$ python3 -q
>>> import numpy as np
>>> np.set_printoptions(precision=2, suppress=True, linewidth=100)
>>> def rd(a):
...     return np.round(a, 2) + 0
... 
>>> F = np.loadtxt("case10.csv", delimiter=",")
>>> rd(F)
array([[ 0.08,  0.01,  0.12, -0.11,  0.01,  0.02,  0.19, -0.02,  0.11],
       [ 0.01,  0.  ,  0.01, -0.01,  0.  ,  0.  ,  0.02,  0.  ,  0.01],
       [ 0.12,  0.01,  0.17, -0.16,  0.02,  0.03,  0.27, -0.03,  0.16],
       [-0.11, -0.01, -0.16,  0.15, -0.02, -0.03, -0.26,  0.03, -0.15],
       [ 0.01,  0.  ,  0.02, -0.02,  0.  ,  0.  ,  0.03,  0.  ,  0.02],
       [ 0.02,  0.  ,  0.03, -0.03,  0.  ,  0.01,  0.05, -0.01,  0.03],
       [ 0.19,  0.02,  0.27, -0.26,  0.03,  0.05,  0.44, -0.05,  0.26],
       [-0.02,  0.  , -0.03,  0.03,  0.  , -0.01, -0.05,  0.01, -0.03],
       [ 0.11,  0.01,  0.16, -0.15,  0.02,  0.03,  0.26, -0.03,  0.15]])
>>> rng = np.random.default_rng(10292)
>>> labels = rng.permutation(9)
>>> labels
array([6, 0, 5, 4, 1, 3, 8, 7, 2])
>>> other = F[labels][:, labels]
>>> rd(np.diag(other))
array([0.44, 0.08, 0.01, 0.  , 0.  , 0.15, 0.15, 0.01, 0.17])
>>> rd(np.trace(other))
np.float64(1.0)
>>> print(np.allclose(other, F))
False
>>> print(np.unique(F.round(6), axis=0).shape)
(9, 9)
>>> np.allclose(F[:-1].T @ np.linalg.lstsq(F[:-1].T, F[-1])[0], F[-1])
True
>>> vals, evecs = np.linalg.eigh(F)
>>> rd(np.linalg.svd(F, compute_uv=False))
array([1., 0., 0., 0., 0., 0., 0., 0., 0.])
>>> X = np.diag(3 * np.array([0, 2, 2, 0, 4])) + np.array([[2, 0, 1, 0, 1],
...     [2, 2, 1, 0, 2],
...     [1, 1, 2, 1, 1],
...     [1, 1, 0, 1, 1],
...     [1, 0, 1, 1, 1]])
>>> X
array([[ 2,  0,  1,  0,  1],
       [ 2,  8,  1,  0,  2],
       [ 1,  1,  8,  1,  1],
       [ 1,  1,  0,  1,  1],
       [ 1,  0,  1,  1, 13]])
>>> x = np.array([-1, -2, 2, 3, -3])
>>> X * x
array([[ -2,   0,   2,   0,  -3],
       [ -2, -16,   2,   0,  -6],
       [ -1,  -2,  16,   3,  -3],
       [ -1,  -2,   0,   3,  -3],
       [ -1,   0,   2,   3, -39]])
>>> np.linalg.norm(X @ x) <= np.linalg.norm(X, 2) * np.linalg.norm(x) + 1e-9
np.True_
>>> np.sign((X @ x).round(6))
array([-1, -1,  1, -1, -1])
